$ python -q
>>> import numpy as np
>>> np.set_printoptions(precision=1, suppress=True, linewidth=100, legacy="1.25")
>>> def rnd(a):
...     return np.round(a, 1) + 0
... 
>>> mat = np.load("dump.npy")
>>> print(mat)
[[ 1 -1  1 -1]
 [-5  1 -5  1]
 [ 1 -1  1 -1]
 [-5  1 -5  1]]
>>> rng = np.random.default_rng(723)
>>> other = mat + rng.integers(-2, 3, (4, 2)) @ rng.integers(-2, 3, (2, 4))
>>> other
array([[ 0, -3, -1,  2],
       [-5,  1, -7,  3],
       [-1, -5, -3,  5],
       [-4,  3, -2, -3]])
>>> np.linalg.matrix_rank(other - mat, tol=1e-8)
2
>>> x0 = np.array([2, 1, 1, 2])
>>> a = np.maximum(mat @ x0, 0)
>>> print(mat * (a > 1e-9)[:, None])
[[0 0 0 0]
 [0 0 0 0]
 [0 0 0 0]
 [0 0 0 0]]
>>> rnd(np.tanh(mat @ x0))
array([ 0., -1.,  0., -1.])
>>> np.maximum(mat @ x0, 0) - np.maximum(-mat @ x0, 0)
array([  0, -12,   0, -12])
>>> np.maximum(mat @ (3 * x0), 0)
array([0, 0, 0, 0])
>>> mat.T @ a
array([0, 0, 0, 0])
>>> np.flatnonzero(a > 1e-9)
array([], dtype=int64)
>>> A = np.loadtxt("block15.csv", delimiter=",")
>>> A
array([[ 15., -12.,   9.],
       [ 10.,  -8.,   6.],
       [  0.,   0.,   0.],
       [-10.,   8.,  -6.],
       [ -5.,   4.,  -3.]])
>>> def softmax(z):
...     e = np.exp(z - z.max(axis=-1, keepdims=True))
...     return e / e.sum(axis=-1, keepdims=True)
... 
>>> rnd(softmax(10 * A[3]))
array([0., 1., 0.])
>>> print(rnd(softmax(A[3] + 5)))
[0. 1. 0.]
>>> S = A @ A.T / np.sqrt(3)
>>> print(softmax(S).round(6).argmax(axis=1))
[0 0 0 3 3]
>>> print(rnd(softmax(S)))
[[1.  0.  0.  0.  0. ]
 [1.  0.  0.  0.  0. ]
 [0.2 0.2 0.2 0.2 0.2]
 [0.  0.  0.  1.  0. ]
 [0.  0.  0.  1.  0. ]]
>>> softmax(S)[3] @ A
array([-10.,   8.,  -6.])
>>> x0 = np.array([1, 0, 0])
>>> np.einsum("ij,j->i", A, x0)
array([ 15.,  10.,   0., -10.,  -5.])
>>> np.sign((A @ x0).round(6))
array([ 1.,  1.,  0., -1., -1.])
>>> np.linalg.norm(A @ x0) <= np.linalg.norm(A, 2) * np.linalg.norm(x0) + 1e-9
True
>>> A @ np.eye(3)[1]
array([-12.,  -8.,   0.,   8.,   4.])
>>> X = np.loadtxt("out5.csv", delimiter=",")
>>> X
array([[ 4.,  1.,  0.,  0.],
       [-2.,  1.,  0.,  0.],
       [ 2.,  1.,  2.,  0.],
       [ 2.,  1.,  0.,  2.]])
>>> x0 = np.array([9, -5, -2, 2])
>>> a = np.maximum(X @ x0, 0)
>>> X * (a > 1e-9)[:, None]
array([[ 4.,  1.,  0.,  0.],
       [-0.,  0.,  0.,  0.],
       [ 2.,  1.,  2.,  0.],
       [ 2.,  1.,  0.,  2.]])
>>> print(X.T @ a)
[176.  57.  18.  34.]
>>> rnd(np.tanh(X @ x0))
array([ 1., -1.,  1.,  1.])
>>> print(np.flatnonzero(a > 1e-9))
[0 2 3]
>>> print(a)
[31.  0.  9. 17.]
>>> Q, evecs = np.linalg.qr(X[:, :3])[0], np.linalg.qr(X[:, 3:])[0]
>>> sigma = np.linalg.svd(Q.T @ evecs, compute_uv=False)
>>> print((sigma > 0.9).sum())
0
>>> rnd(np.degrees(np.arccos(sigma.clip(0, 1))))
array([53.3])
>>> F = np.loadtxt("run19.csv", delimiter=",")
>>> rnd(F)
array([[ 1. ,  0. ,  0. ,  0. ,  0. ],
       [ 0. ,  0.7,  0.7,  0. ,  0. ],
       [ 0. , -0.7,  0.7,  0. ,  0. ],
       [ 0. ,  0. ,  0. ,  1. ,  0. ],
       [ 0. ,  0. ,  0. ,  0. ,  1. ]])
>>> idx = rng.permutation(5)
>>> other = F[:, idx] * rng.choice([-1, 1], 5)
>>> rnd(other)
array([[ 0. ,  0. , -1. ,  0. ,  0. ],
       [ 0. , -0.7,  0. ,  0. , -0.7],
       [ 0. , -0.7,  0. ,  0. ,  0.7],
       [ 0. ,  0. ,  0. ,  1. ,  0. ],
       [-1. ,  0. ,  0. ,  0. ,  0. ]])
>>> left, _, vt = np.linalg.svd(F.T @ other)
>>> print(idx)
[4 2 0 3 1]
>>> left @ vt
array([[ 0.,  0., -1.,  0.,  0.],
       [ 0.,  0.,  0.,  0., -1.],
       [ 0., -1.,  0.,  0.,  0.],
       [ 0.,  0.,  0.,  1.,  0.],
       [-1.,  0.,  0.,  0.,  0.]])
>>> rnd(np.linalg.lstsq(F, other)[0])
array([[ 0.,  0., -1.,  0.,  0.],
       [ 0.,  0.,  0.,  0., -1.],
       [ 0., -1.,  0.,  0.,  0.],
       [ 0.,  0.,  0.,  1.,  0.],
       [-1.,  0.,  0.,  0.,  0.]])
>>> cov = F.T @ F
>>> (F @ F.T).shape
(5, 5)
>>> print(rnd(np.linalg.eigvalsh(cov)[::-1]))
[1. 1. 1. 1. 1.]
>>> print(rnd(np.linalg.svd(F, compute_uv=False) ** 2))
[1. 1. 1. 1. 1.]
>>> np.trace(cov), (F ** 2).sum()
(5.0, 5.0)
>>> other = F + rng.integers(-2, 3, (5, 1)) @ rng.integers(-2, 3, (1, 5))
>>> print(rnd(other))
[[ 1.  -2.  -2.   0.  -2. ]
 [ 0.   0.7  0.7  0.   0. ]
 [ 0.  -2.7 -1.3  0.  -2. ]
 [ 0.   0.   0.   1.   0. ]
 [ 0.   1.   1.   0.   2. ]]
>>> np.linalg.matrix_rank(other - F, tol=1e-8)
1
>>> np.abs(other - F).sum(axis=1)
array([6., 0., 6., 0., 3.])
>>> rnd(np.linalg.svd(other - F, compute_uv=False))
array([5.2, 0. , 0. , 0. , 0. ])
>>> u, r1 = other[3], other[2]
>>> u @ u
1.0
>>> u @ r1
0.0
>>> p = (u @ r1) / (u @ u) * u
>>> rnd(r1 - p)
array([ 0. , -2.7, -1.3,  0. , -2. ])
>>> (r1 - p) @ u
0.0
>>> p
array([0., 0., 0., 0., 0.])
>>> rnd(softmax(F[0] + 3))
array([0.4, 0.1, 0.1, 0.1, 0.1])
>>> rnd(softmax(F).sum(axis=1))
array([1., 1., 1., 1., 1.])
>>> S = F @ F.T / np.sqrt(5)
>>> rnd(softmax(S)[0] @ F)
array([0.3, 0. , 0.3, 0.2, 0.2])
>>> M = np.loadtxt("data.csv", delimiter=",")
>>> M
array([[  7. ,  12.1,   5. ,  -9.1],
       [ -2. ,   5.9,   2. ,  -6. ],
       [ -0.1,  10.9,   4.1, -10.2]])
>>> T = np.stack([M, 2 * M, M[::-1]])
>>> rnd(np.linalg.norm(T, axis=(1, 2)))
array([24.9, 49.9, 24.9])
>>> np.linalg.matrix_rank(T.reshape(3, -1))
2
>>> rnd(np.einsum("bij,cij->bc", T, T))
array([[ 621.7, 1243.4,  567.8],
       [1243.4, 2486.8, 1135.7],
       [ 567.8, 1135.7,  621.7]])
>>> print(np.linalg.matrix_rank(T))
[3 3 3]
>>> np.abs(M).max()
12.1
>>> np.count_nonzero(M)
12
>>> np.unravel_index(np.abs(M).argmax(), M.shape)
(0, 1)
>>> rnd(np.linalg.norm(M))
24.9
>>> rnd(M.sum(axis=1))
array([15. , -0.1,  4.7])
>>> rnd(np.linalg.norm(M, 2))
24.1
>>> rnd(np.linalg.norm(M[1], 1)), rnd(np.linalg.norm(M[1], np.inf))
(15.9, 6.0)
>>> rnd(np.linalg.norm(M, "nuc"))
30.5
>>> rnd(np.linalg.norm(M) ** 2 / np.linalg.norm(M, 2) ** 2)
1.1
>>> print(rnd(np.linalg.norm(M, axis=0)))
[ 7.3 17.3  6.8 14.9]
>>> rnd(np.linalg.norm(M, 1)), rnd(np.linalg.norm(M, np.inf))
(28.9, 33.2)
>>> left, sigma, vt = np.linalg.svd(M)
>>> rnd(sigma)
array([24.1,  6.3,  0.1])
>>> np.argmax(sigma[:-1] / (sigma[1:] + 1e-6)) + 1
2
>>> other = left[:, :2] @ np.diag(sigma[:2]) @ vt[:2]
>>> rnd(np.linalg.norm(M - other, 2)), rnd(sigma[2])
(0.1, 0.1)
>>> np.linalg.matrix_rank(M, rtol=0.05)
2
>>> print(rnd(np.linalg.norm(M - other) / np.linalg.norm(M)))
0.0
>>> rnd(other)
array([[  7. ,  12.1,   5. ,  -9.1],
       [ -2. ,   5.9,   2. ,  -6. ],
       [ -0.1,  10.9,   4.1, -10.2]])
>>> rank = np.linalg.matrix_rank(A)
>>> rank
1
>>> N = np.linalg.svd(A)[2][rank:].T
>>> rnd(A @ N)
array([[0., 0.],
       [0., 0.],
       [0., 0.],
       [0., 0.],
       [0., 0.]])
>>> [int(np.linalg.matrix_rank(A[:, :j + 1])) for j in range(3)]
[1, 1, 1]
>>> [int(np.linalg.matrix_rank(np.delete(A, i, axis=0))) for i in range(5)]
[1, 1, 1, 1, 1]
>>> N.shape
(3, 2)
>>> K = np.load("w.npy")
>>> K
array([[-9,  3, -3,  0,  0,  0],
       [-6, -3,  3,  0,  0,  0],
       [-6,  9, -9,  0,  0,  0],
       [-6,  2, -2, -9,  3, -3],
       [-4, -2,  2, -6, -3,  3],
       [-4,  6, -6, -6,  9, -9]])
>>> left, sigma, vt = np.linalg.svd(K)
>>> evecs = vt[:(sigma > 1e-8).sum()]
>>> x0 = K[0] + 5 * K[5] + rng.integers(2) * np.eye(6)[0]
>>> print(x0)
[-29.  33. -33. -30.  45. -45.]
>>> np.linalg.matrix_rank(np.vstack([K, x0]))
4
>>> rnd(np.linalg.norm(x0 - evecs.T @ evecs @ x0))
0.0
>>> print(rnd(np.diag(evecs.T @ evecs)))
[1.  0.5 0.5 1.  0.5 0.5]
>>> other = K / np.sqrt((K ** 2).mean(axis=1, keepdims=True))
>>> rnd(K - K.mean(axis=1, keepdims=True))
array([[-7.5,  4.5, -1.5,  1.5,  1.5,  1.5],
       [-5. , -2. ,  4. ,  1. ,  1. ,  1. ],
       [-5. , 10. , -8. ,  1. ,  1. ,  1. ],
       [-3.5,  4.5,  0.5, -6.5,  5.5, -0.5],
       [-2.3, -0.3,  3.7, -4.3, -1.3,  4.7],
       [-2.3,  7.7, -4.3, -4.3, 10.7, -7.3]])
>>> np.linalg.matrix_rank(K - K.mean(axis=1, keepdims=True))
4
>>> u, r1 = K[5], K[4]
>>> u @ u
286
>>> u @ r1
-26
>>> p = (u @ r1) / (u @ u) * u
>>> (r1 - p) @ u
0.0
>>> np.outer(u, r1)
array([[ 16,   8,  -8,  24,  12, -12],
       [-24, -12,  12, -36, -18,  18],
       [ 24,  12, -12,  36,  18, -18],
       [ 24,  12, -12,  36,  18, -18],
       [-36, -18,  18, -54, -27,  27],
       [ 36,  18, -18,  54,  27, -27]])
>>> np.linalg.matrix_rank(np.outer(u, r1))
1
>>> rnd(np.linalg.norm(u + r1) ** 2 + np.linalg.norm(u - r1) ** 2)
728.0
>>> m1 = np.array([[39, -1, 0, 0, 1, 0],
...     [-1, 52, 2, -1, -2, -2],
...     [1, -2, 11, 2, -1, 1],
...     [1, -2, 0, -42, 2, -2],
...     [-1, 2, 2, 0, -20, -1],
...     [2, 2, 1, -1, -1, -42]])
>>> x0 = np.array([8, -2, 6, 0, 0, 0])
>>> target = m1 @ x0
>>> beta, lr = np.zeros(6), 1 / np.linalg.norm(m1, 2) ** 2
>>> for i in range(10):
...     beta -= lr * m1.T @ (m1 @ beta - target)
...     if i % 2 == 0: print(i, round(np.linalg.norm(m1 @ beta - target), 1))
... 
0 153.1
2 65.3
4 53.2
6 47.8
8 43.5
>>> print(rnd(beta))
[ 8.  -1.9  2.2  0.  -0.3 -0.1]
>>> t = np.radians(15)
>>> Rm = np.eye(6)
>>> Rm[1, 1] = Rm[5, 5] = np.cos(t)
>>> Rm[1, 5], Rm[5, 1] = -np.sin(t), np.sin(t)
>>> print(rnd(Rm))
[[ 1.   0.   0.   0.   0.   0. ]
 [ 0.   1.   0.   0.   0.  -0.3]
 [ 0.   0.   1.   0.   0.   0. ]
 [ 0.   0.   0.   1.   0.   0. ]
 [ 0.   0.   0.   0.   1.   0. ]
 [ 0.   0.3  0.   0.   0.   1. ]]
>>> other = m1 @ Rm.T
>>> np.allclose(m1 @ m1.T, other @ other.T)
True
>>> print(rnd(np.linalg.svd(m1, compute_uv=False)), rnd(np.linalg.svd(other, compute_uv=False)))
[52.7 43.7 40.5 38.6 20.  10.8] [52.7 43.7 40.5 38.6 20.  10.8]
>>> rnd(np.linalg.det(Rm)), rnd(np.trace(Rm))
(1.0, 5.9)
>>> rnd(other)
array([[ 39. ,  -1. ,   0. ,   0. ,   1. ,  -0.3],
       [ -1. ,  50.7,   2. ,  -1. ,  -2. ,  11.5],
       [  1. ,  -2.2,  11. ,   2. ,  -1. ,   0.4],
       [  1. ,  -1.4,   0. , -42. ,   2. ,  -2.4],
       [ -1. ,   2.2,   2. ,   0. , -20. ,  -0.4],
       [  2. ,  12.8,   1. ,  -1. ,  -1. , -40.1]])
>>> idx = rng.permutation(6)
>>> idx
array([0, 2, 1, 5, 4, 3])
>>> other = m1[idx][:, idx]
>>> np.allclose(other, m1)
False
>>> np.trace(other)
-2
>>> print(np.diag(other))
[ 39  11  52 -42 -20 -42]
>>> rnd(np.sort(np.abs(np.linalg.eigvals(other))))
array([11. , 19.8, 38.9, 40.6, 43.4, 51.9])
>>> other = np.array([[-5, 4], [3, 5], [-1, 2], [4, 3], [4, -3], [4, -4]])
>>> other.T @ m1.T
array([[-194,  139,  -14, -179,  -75, -181],
       [ 148,  271,   21, -130,   74,  188]])
>>> print(m1 @ other)
[[-194  148]
 [ 139  271]
 [ -14   21]
 [-179 -130]
 [ -75   74]
 [-181  188]]
>>> print(np.einsum("ik,kj->ij", m1, other))
[[-194  148]
 [ 139  271]
 [ -14   21]
 [-179 -130]
 [ -75   74]
 [-181  188]]
>>> print(np.linalg.matrix_rank(np.vstack([m1, other.T])))
6
>>> print(np.einsum("ik,kj->ji", m1, other))
[[-194  139  -14 -179  -75 -181]
 [ 148  271   21 -130   74  188]]
